$ ipython --no-banner

In [1]: import numpy as np

In [2]: from numpy import linalg as LA

In [3]: np.set_printoptions(suppress=True, linewidth=120)

In [4]: rng = np.random.default_rng(61387)

In [5]: ang = rng.uniform(0, 2 * np.pi, 23)

In [6]: O, _ = LA.qr(np.array([[-0.3, 0.3],
   ...:     [0.3, -0.8],
   ...:     [-1.0, 0.1],
   ...:     [0.9, -0.6],
   ...:     [0.0, 1.1],
   ...:     [-0.7, 1.0],
   ...:     [0.4, -0.5],
   ...:     [-1.0, 1.2]]))

In [7]: feats = 20 * np.c_[np.cos(ang), np.sin(ang)] @ O.T

In [8]: feats.round(2)
Out[8]: 
array([[  2.02,   2.13,  14.19,  -8.54,  -9.12,   2.22,  -1.86,   5.07],
       [ -2.88,   1.2 , -12.61,   9.64,   3.68,  -5.71,   3.5 ,  -8.93],
       [  2.36,   1.01,  13.95,  -9.11,  -7.42,   3.49,  -2.47,   6.52],
       [ -0.4 ,   6.83,  10.22,  -2.64, -14.14,  -4.8 ,   1.82,  -3.92],
       [  2.47,   0.63,  13.8 ,  -9.26,  -6.81,   3.9 ,  -2.67,   6.98],
       [ -2.09,   7.68,   3.11,   2.9 , -12.3 ,  -8.22,   3.9 ,  -9.19],
       [ -0.96,  -4.71, -13.4 ,   6.28,  12.47,   1.16,   0.14,  -0.93],
       [ -3.08,   2.53, -11.27,   9.58,   1.22,  -6.86,   4.  , -10.05],
       [  2.23,   1.46,  14.08,  -8.91,  -8.12,   2.99,  -2.24,   5.96],
       [ -2.35,  -1.05, -13.96,   9.09,   7.48,  -3.45,   2.46,  -6.48],
       [ -2.63,   0.04, -13.46,   9.46,   5.72,  -4.59,   2.99,  -7.74],
       [ -2.58,   7.31,  -0.07,   4.89, -10.42,  -8.85,   4.38, -10.48],
       [  2.98,  -6.44,   3.69,  -6.85,   7.62,   9.02,  -4.66,  11.31],
       [ -2.69,   0.26, -13.32,   9.51,   5.33,  -4.81,   3.1 ,  -7.98],
       [ -2.39,  -0.9 , -13.91,   9.15,   7.25,  -3.6 ,   2.53,  -6.66],
       [  1.79,  -7.71,  -4.68,  -1.83,  13.02,   7.74,  -3.58,   8.35],
       [  2.74,  -7.06,   1.33,  -5.61,   9.52,   8.98,  -4.51,  10.85],
       [ -1.73,  -2.93, -14.16,   7.99,  10.25,  -1.25,   1.38,  -3.91],
       [  2.15,  -7.66,  -2.75,  -3.14,  12.12,   8.32,  -3.97,   9.36],
       [ -3.19,   4.92,  -7.52,   8.54,  -3.81,  -8.49,   4.6 , -11.33],
       [  2.33,  -7.55,  -1.63,  -3.86,  11.49,   8.57,  -4.15,   9.86],
       [  1.96,   2.29,  14.2 ,  -8.44,  -9.36,   2.03,  -1.77,   4.84],
       [ -3.12,   5.7 ,  -5.79,   7.83,  -5.66,  -8.83,   4.68, -11.45]])

In [9]: # looks like rank 2

In [10]: gram = np.cov(feats, rowvar=False)

In [11]: print(np.argsort(-feats.std(axis=0).round(6), kind="stable"))
[2 4 7 3 5 1 6 0]

In [12]: print(np.round(LA.eigvalsh(gram)[::-1], 2) + 0)
[249.36 162.22   0.     0.     0.     0.     0.     0.  ]
